$ python -q
>>> import numpy as np
>>> np.set_printoptions(suppress=True, linewidth=100)
>>> X = np.loadtxt("sample0.csv", delimiter=",")
>>> X
array([[ 1.2,  0.5, -1.6,  1.9,  1.9, -2.9],
       [ 1.2,  0.3,  0.3, -1.2,  1.8,  0.4],
       [ 2.7, -1.2,  0.4,  0.4, -1.4,  0.2],
       [ 1.4, -0.8, -0.5, -0.6, -0.4, -1.1],
       [-0.9, -0.1, -0.6,  0. , -0.4, -1.8],
       [ 0.6,  0.8, -0.4, -0.7, -1. , -1. ],
       [-2.4, -1.7,  1.1,  0.7, -1.5,  0.1],
       [-0.7,  1.1, -1.2,  0.7,  0.9, -0.2],
       [-1. , -0.1,  1. ,  0.5,  0.7,  1.1],
       [-0.1,  1. ,  0.7,  1. , -1.2, -2.5],
       [-0.1, -1.1,  0.5,  0.5, -0.4, -0.1],
       [-1.4, -0.8,  0.7,  0. , -0.6, -1. ],
       [-1.7,  0.2,  0.5,  1.5,  2.3,  2.8],
       [-2. ,  0.8, -0.9, -2.3, -1.5,  1.4],
       [-0.1, -0.9, -0.7,  0.3,  0.9,  0.7],
       [ 0.2, -0.6, -1.5, -0.1, -0.3,  0.4],
       [ 0.1,  1.4,  0.3,  0.6, -0.2, -0.8],
       [-0.7, -0.2, -0.2,  0.4,  0.8, -1.6],
       [-0.5, -1.1,  0.2,  0.9,  0.3, -0.3],
       [-0.6,  1.3, -1. , -0.6,  0.1,  0.5],
       [-0.7,  0.2,  0.5,  0.6,  0.5,  1.2],
       [ 0.5,  1.1,  0. ,  1.8, -0.4, -0.4],
       [-0.2, -0.1,  0.3,  0.4, -0.1, -2. ],
       [ 0.6,  0. ,  0.7,  0.3, -0.5, -0.9],
       [-1.1, -0.4,  0.7,  0.2, -1.2,  0.7],
       [ 0.4,  0.3, -1.9,  0.5,  0.7,  1.2],
       [ 0.7, -0.4,  0.9, -2.3, -1.1, -0.7],
       [ 1.2,  0.4, -1.1, -0.6, -0.3, -0.7],
       [ 0.4,  0.6, -0.7,  1. , -1.3, -0.5],
       [ 0.2,  0.7,  0.3,  0.7,  1.4, -0.5],
       [-1. ,  0.3, -0.2,  0.4, -0.3, -0.9],
       [-0.3, -0.9, -1.7,  0.8,  0.2,  0.1],
       [ 0.3,  1.5, -0.1, -0.8,  0.1, -0.8],
       [ 0.5,  1.4,  0.7, -1.3, -1.5, -0.3],
       [-1.2, -1.2, -0.3,  0.7, -0.8,  0.6],
       [-1.5, -3. , -2. , -1.5, -8.5, -3.5],
       [ 0.8, -1.4,  0.3,  0.1, -0.8,  0.7]])
>>> cent = X[[30, 8]].astype(float)
>>> for _ in range(4):
...     lab = np.linalg.norm(X[:, None] - cent, axis=-1).argmin(axis=1)
...     cent = np.array([X[lab == j].mean(axis=0) for j in range(2)])
... 
>>> lab
array([0, 1, 0, 0, 0, 0, 1, 1, 1, 0, 1, 0, 1, 0, 1, 1, 0, 0, 1, 1, 1, 0, 0, 0, 1, 1, 0, 0, 0, 1, 0,
       1, 0, 0, 1, 0, 1])
>>> np.abs(cent[1] - cent[0]).argmax()
np.int64(5)
>>> np.round(cent[1] - cent[0], 1) + 0
array([-0.6, -0.5,  0. ,  0.5,  1.2,  1.6])
>>> M = np.loadtxt("m.csv", delimiter=",")
>>> M
array([[-2.9, -4. ,  4. ,  3. ],
       [ 0. ,  4.1,  3. ,  2. ],
       [ 2. ,  0. , -1.9, -5. ],
       [-3. , -4. ,  4. ,  3.1]])
>>> vec = np.array([-2, 3, 1, -3])
>>> y = M @ vec
>>> y.round(1)
array([-11.2,   9.3,   9.1, -11.3])
>>> np.round(np.linalg.solve(M, y), 1)
array([-2.,  3.,  1., -3.])
>>> np.round(np.linalg.solve(M, M[:, 1]), 1) + 0
array([0., 1., 0., 0.])
>>> np.allclose(M @ M.T, M.T @ M)
False
>>> round(float(np.linalg.det(M)), 1)
6.9
>>> np.trace(M)
np.float64(2.4)
>>> M.inv()
Traceback (most recent call last):
  File "<python-input-19>", line 1, in <module>
    M.inv()
    ^^^^^
AttributeError: 'numpy.ndarray' object has no attribute 'inv'
>>> np.round(M @ M, 1) + 0
array([[  7.4, -16.8, -19.2, -27.4],
       [  0. ,   8.8,  14.6,  -0.6],
       [  5.4,  12. ,  -8.4,   0. ],
       [  7.4, -16.8, -19.2, -27.4]])
>>> np.kron(np.eye(2, dtype=int), M)
array([[-2.9, -4. ,  4. ,  3. , -0. , -0. ,  0. ,  0. ],
       [ 0. ,  4.1,  3. ,  2. ,  0. ,  0. ,  0. ,  0. ],
       [ 2. ,  0. , -1.9, -5. ,  0. ,  0. , -0. , -0. ],
       [-3. , -4. ,  4. ,  3.1, -0. , -0. ,  0. ,  0. ],
       [-0. , -0. ,  0. ,  0. , -2.9, -4. ,  4. ,  3. ],
       [ 0. ,  0. ,  0. ,  0. ,  0. ,  4.1,  3. ,  2. ],
       [ 0. ,  0. , -0. , -0. ,  2. ,  0. , -1.9, -5. ],
       [-0. , -0. ,  0. ,  0. , -3. , -4. ,  4. ,  3.1]])
>>> np.round(np.linalg.eigvals(M).sum().real, 1)
np.float64(2.4)
>>> np.round(np.poly(M), 1)
array([  1. ,  -2.4,  12.7, -70.5,   6.9])
>>> np.round(np.linalg.eigvals(M), 1)
array([-0.8+4.2j, -0.8-4.2j,  3.8+0.j ,  0.1+0.j ])
>>> K = np.load("block6.npy")
>>> K
array([[ 2. , -1.2,  0.3, -6. , -1.4,  0.8, -2.8],
       [-0.7,  0. , -0.6, 22. ,  0.7,  0.3, -0.3],
       [-1. ,  0.9,  1.4, 14. , -0.3, -0.6,  0.7]])
>>> round(np.linalg.norm(K, 2), 1)
np.float64(26.8)
>>> np.linalg.norm(K, axis=1).argmax()
np.int64(1)
>>> np.round(np.linalg.norm(K) ** 2 / np.linalg.norm(K, 2) ** 2, 1)
np.float64(1.0)
>>> round(float(np.linalg.norm(K[1], 1)), 1), np.round(np.linalg.norm(K[1], np.inf), 1)
(24.6, np.float64(22.0))
>>> np.round(K - K[0], 1)
array([[ 0. ,  0. ,  0. ,  0. ,  0. ,  0. ,  0. ],
       [-2.7,  1.2, -0.9, 28. ,  2.1, -0.5,  2.5],
       [-3. ,  2.1,  1.1, 20. ,  1.1, -1.4,  3.5]])
>>> np.round(K.mean(axis=0), 1)
array([ 0.1, -0.1,  0.4, 10. , -0.3,  0.2, -0.8])
>>> np.abs(K).max()
np.float64(22.0)
>>> np.round(K.sum(axis=0), 1)
array([ 0.3, -0.3,  1.1, 30. , -1. ,  0.5, -2.4])
>>> round(float(np.linalg.norm(K)), 1)
27.2
>>> np.unravel_index(np.abs(K).argmax(), K.shape)
(np.int64(1), np.int64(3))
>>> np.count_nonzero(K)
np.int64(20)
>>> K[3]
Traceback (most recent call last):
  File "<python-input-38>", line 1, in <module>
    K[3]
    ~^^^
IndexError: index 3 is out of bounds for axis 0 with size 3
>>> np.linalg.matrix_rank(K)
np.int64(3)
>>> def softmax(z):
...     e = np.exp(z - z.max(axis=-1, keepdims=True))
...     return e / e.sum(axis=-1, keepdims=True)
... 
>>> np.round(softmax(K).sum(axis=1), 1)
array([1., 1., 1.])
>>> np.round(softmax(K[0] + 3), 1) + 0
array([0.6, 0. , 0.1, 0. , 0. , 0.2, 0. ])
>>> np.round(softmax(10 * K[0]), 1) + 0
array([1., 0., 0., 0., 0., 0., 0.])
>>> S = K @ K.T / np.sqrt(7)
>>> softmax(S)[0] @ K
array([ 2. , -1.2,  0.3, -6. , -1.4,  0.8, -2.8])
>>> np.round(softmax(S), 1) + 0
array([[1., 0., 0.],
       [0., 1., 0.],
       [0., 1., 0.]])
>>> softmax(S).round(6).argmax(axis=1)
array([0, 1, 1])
